% python3 -q
>>> import numpy as np
>>> import numpy.linalg as la
>>> np.set_printoptions(precision=2, suppress=True, linewidth=200)
>>> K = np.diag(3 * np.array([2, 1, -2, -2, 1, 2, -1])) + np.array([[-3, 1, 0, 3, -3, 2, -2],
...     [2, -1, 0, -3, 3, -1, 2],
...     [-2, -3, -3, 1, 0, 3, 3],
...     [0, -3, 1, 2, -1, 3, 3],
...     [2, 1, -2, 1, 2, 3, 0],
...     [-1, 0, -2, 3, -2, -1, 1],
...     [-1, -1, -2, 1, -2, 2, -3]])
>>> K
array([[ 3,  1,  0,  3, -3,  2, -2],
       [ 2,  2,  0, -3,  3, -1,  2],
       [-2, -3, -9,  1,  0,  3,  3],
       [ 0, -3,  1, -4, -1,  3,  3],
       [ 2,  1, -2,  1,  5,  3,  0],
       [-1,  0, -2,  3, -2,  5,  1],
       [-1, -1, -2,  1, -2,  2, -6]])
>>> O, vecs = la.qr(K[:, :3])[0], la.qr(K[:, 3:])[0]
>>> s = la.svd(O.T @ vecs, compute_uv=False)
>>> np.degrees(np.arccos(s.clip(0, 1)))
array([33.93, 44.28, 72.45])
>>> round(float(la.norm(O @ O.T - vecs @ vecs.T, 2)), 2)
1.0
>>> rng = np.random.default_rng(25)
>>> labels = rng.permutation(7)
>>> labels
array([3, 2, 1, 5, 6, 0, 4])
>>> A2 = K[labels][:, labels]
>>> np.allclose(A2, K)
False
>>> round(float(la.det(A2)), 2), np.round(la.det(K[labels]), 2)
(-121009.0, np.float64(-121009.0))
>>> np.diag(A2)
array([-4, -9,  2,  5, -6,  3,  5])
>>> f = np.array([-2, 1, 1, -2, -1, 0, 1])
>>> A2 = K + np.outer(f, np.eye(7)[6])
>>> la.matrix_rank(la.inv(A2) - la.inv(K), tol=1e-8)
np.int64(1)
>>> A2
array([[ 3.,  1.,  0.,  3., -3.,  2., -4.],
       [ 2.,  2.,  0., -3.,  3., -1.,  3.],
       [-2., -3., -9.,  1.,  0.,  3.,  4.],
       [ 0., -3.,  1., -4., -1.,  3.,  1.],
       [ 2.,  1., -2.,  1.,  5.,  3., -1.],
       [-1.,  0., -2.,  3., -2.,  5.,  1.],
       [-1., -1., -2.,  1., -2.,  2., -5.]])
>>> la.matrix_rank(A2 - K)
np.int64(1)
